% python3 -q
>>> import numpy as np
>>> np.set_printoptions(precision=1, suppress=True, linewidth=140)
>>> def rnd(a):
...     return np.round(a, 1) + 0
... 
>>> K = np.loadtxt("out13.csv", delimiter=",")
>>> K
array([[4., 0., 0., 3., 3., 0., 3., 3., 0., 0., 0., 0.],
       [0., 4., 0., 0., 0., 0., 0., 0., 0., 3., 0., 0.],
       [0., 0., 4., 0., 0., 3., 0., 0., 3., 0., 3., 3.],
       [3., 0., 0., 4., 3., 0., 3., 3., 0., 0., 0., 0.],
       [3., 0., 0., 3., 4., 0., 3., 3., 0., 0., 0., 0.],
       [0., 0., 3., 0., 0., 4., 0., 0., 3., 0., 3., 3.],
       [3., 0., 0., 3., 3., 0., 4., 3., 0., 0., 0., 0.],
       [3., 0., 0., 3., 3., 0., 3., 4., 0., 0., 0., 0.],
       [0., 0., 3., 0., 0., 3., 0., 0., 4., 0., 3., 3.],
       [0., 3., 0., 0., 0., 0., 0., 0., 0., 4., 0., 0.],
       [0., 0., 3., 0., 0., 3., 0., 0., 3., 0., 4., 3.],
       [0., 0., 3., 0., 0., 3., 0., 0., 3., 0., 3., 4.]])
>>> Lm = np.linalg.cholesky(K)
>>> rnd(Lm)
array([[2. , 0. , 0. , 0. , 0. , 0. , 0. , 0. , 0. , 0. , 0. , 0. ],
       [0. , 2. , 0. , 0. , 0. , 0. , 0. , 0. , 0. , 0. , 0. , 0. ],
       [0. , 0. , 2. , 0. , 0. , 0. , 0. , 0. , 0. , 0. , 0. , 0. ],
       [1.5, 0. , 0. , 1.3, 0. , 0. , 0. , 0. , 0. , 0. , 0. , 0. ],
       [1.5, 0. , 0. , 0.6, 1.2, 0. , 0. , 0. , 0. , 0. , 0. , 0. ],
       [0. , 0. , 1.5, 0. , 0. , 1.3, 0. , 0. , 0. , 0. , 0. , 0. ],
       [1.5, 0. , 0. , 0.6, 0.4, 0. , 1.1, 0. , 0. , 0. , 0. , 0. ],
       [1.5, 0. , 0. , 0.6, 0.4, 0. , 0.3, 1.1, 0. , 0. , 0. , 0. ],
       [0. , 0. , 1.5, 0. , 0. , 0.6, 0. , 0. , 1.2, 0. , 0. , 0. ],
       [0. , 1.5, 0. , 0. , 0. , 0. , 0. , 0. , 0. , 1.3, 0. , 0. ],
       [0. , 0. , 1.5, 0. , 0. , 0.6, 0. , 0. , 0.4, 0. , 1.1, 0. ],
       [0. , 0. , 1.5, 0. , 0. , 0.6, 0. , 0. , 0.4, 0. , 0.3, 1.1]])
>>> np.linalg.eigvalsh(K).min() > 0
np.True_
>>> u = np.array([1, 0, -2, 0, -2, 0, 2, 0, -1, -2, -1, 0])
>>> other = K + np.outer(u, np.eye(12)[0])
>>> np.linalg.matrix_rank(other - K)
np.int64(1)
>>> mat = np.loadtxt("arr.csv", delimiter=",")
>>> mat
array([[6., 0., 0., 0.],
       [0., 1., 0., 0.],
       [0., 0., 7., 0.],
       [0., 0., 0., 3.]])
>>> # symmetric, so the eigenvalues are real
>>> x = np.array([2, 2, -3, 0])
>>> h = np.maximum(mat @ x, 0)
>>> np.flatnonzero(h > 1e-9)
array([0, 1])
>>> mat * (h > 1e-9)[:, None]
array([[6., 0., 0., 0.],
       [0., 1., 0., 0.],
       [0., 0., 0., 0.],
       [0., 0., 0., 0.]])
>>> np.maximum(mat @ x, 0) - np.maximum(-mat @ x, 0)
array([ 12.,   2., -21.,   0.])
>>> h
array([12.,  2.,  0.,  0.])
>>> Lm = np.linalg.cholesky(mat)
>>> rnd(Lm)
array([[2.4, 0. , 0. , 0. ],
       [0. , 1. , 0. , 0. ],
       [0. , 0. , 2.6, 0. ],
       [0. , 0. , 0. , 1.7]])
>>> rnd(np.diag(Lm) ** 2)
array([6., 1., 7., 3.])
>>> np.linalg.eigvalsh(mat).min() > 0
np.True_
>>> (np.linalg.matrix_power((mat != 0) + (mat.T != 0) + np.eye(4), 4) > 0).astype(int)
array([[1, 0, 0, 0],
       [0, 1, 0, 0],
       [0, 0, 1, 0],
       [0, 0, 0, 1]])
>>> rng = np.random.default_rng(45497)
>>> other = mat + rng.integers(-2, 3, (4, 3)) @ rng.integers(-2, 3, (3, 4))
>>> other
array([[ 3.,  5.,  3.,  1.],
       [ 0.,  1.,  0.,  0.],
       [ 1., -2.,  6., -4.],
       [ 0., -2.,  0.,  5.]])
>>> other - mat
array([[-3.,  5.,  3.,  1.],
       [ 0.,  0.,  0.,  0.],
       [ 1., -2., -1., -4.],
       [ 0., -2.,  0.,  2.]])
>>> rnd(np.linalg.svd(other - mat, compute_uv=False))
array([7.5, 4.1, 1.1, 0. ])
>>> mat @ mat
array([[36.,  0.,  0.,  0.],
       [ 0.,  1.,  0.,  0.],
       [ 0.,  0., 49.,  0.],
       [ 0.,  0.,  0.,  9.]])
>>> [int(np.linalg.matrix_rank(np.linalg.matrix_power(mat, p))) for p in range(1, 5)]
[4, 4, 4, 4]
>>> rnd(np.linalg.matrix_power(mat - np.diag(np.diag(mat)), 4))
array([[0., 0., 0., 0.],
       [0., 0., 0., 0.],
       [0., 0., 0., 0.],
       [0., 0., 0., 0.]])
>>> t = rng.uniform(0, 2 * np.pi, 22)
>>> Q, _ = np.linalg.qr(np.array([[-1.9, 0.3], [0.2, -1.6], [-1.9, -1.5], [-1.2, -0.8], [-2.1, 0.5]]))
>>> M = 5 * np.c_[np.cos(t), np.sin(t)] @ Q.T
>>> rnd(M)
array([[ 2.6, -2.9, -0.4,  0. ,  3.1],
       [-0.2, -2.9, -3.5, -2. ,  0.2],
       [-1.8, -1.4, -3.5, -2.1, -1.8],
       [-2.4,  3.1,  0.9,  0.3, -3. ],
       [ 2. , -3.4, -1.6, -0.7,  2.5],
       [ 2.6, -2.8, -0.3,  0.1,  3.2],
       [-2.2, -0.7, -3.3, -2. , -2.3],
       [-2.9,  1.8, -1.2, -0.9, -3.4],
       [-1.6, -1.6, -3.6, -2.1, -1.6],
       [ 2.6, -0.2,  2.7,  1.7,  2.9],
       [ 2.7, -2.6,  0.1,  0.3,  3.3],
       [-0.6,  3.3,  3.2,  1.7, -1. ],
       [ 2.2,  0.7,  3.2,  2. ,  2.3],
       [-2.2,  3.3,  1.2,  0.5, -2.8],
       [ 2.8, -1.1,  1.9,  1.3,  3.2],
       [ 0.5, -3.3, -3.2, -1.7,  0.9],
       [-0.9, -2.4, -3.7, -2.1, -0.7],
       [-2.7,  2.7,  0.1, -0.1, -3.2],
       [ 1.9,  1.1,  3.4,  2. ,  2. ],
       [ 2.7, -0.5,  2.5,  1.6,  3. ],
       [ 0.5, -3.3, -3.2, -1.7,  0.9],
       [ 1.2,  2. ,  3.7,  2.1,  1.1]])
>>> # null space of dimension 3
>>> left, sigma, Vh = np.linalg.svd(M)
>>> evecs = Vh[:(sigma > 1e-8).sum()]
>>> x = M[17] + -1 * M[12] + rng.integers(2) * np.eye(5)[0]
>>> rnd(x)
array([-3.9,  2. , -3.1, -2.1, -5.5])
>>> np.linalg.matrix_rank(np.vstack([M, x]))
np.int64(3)
>>> rnd(np.diag(evecs.T @ evecs))
array([0.3, 0.5, 0.5, 0.2, 0.5])
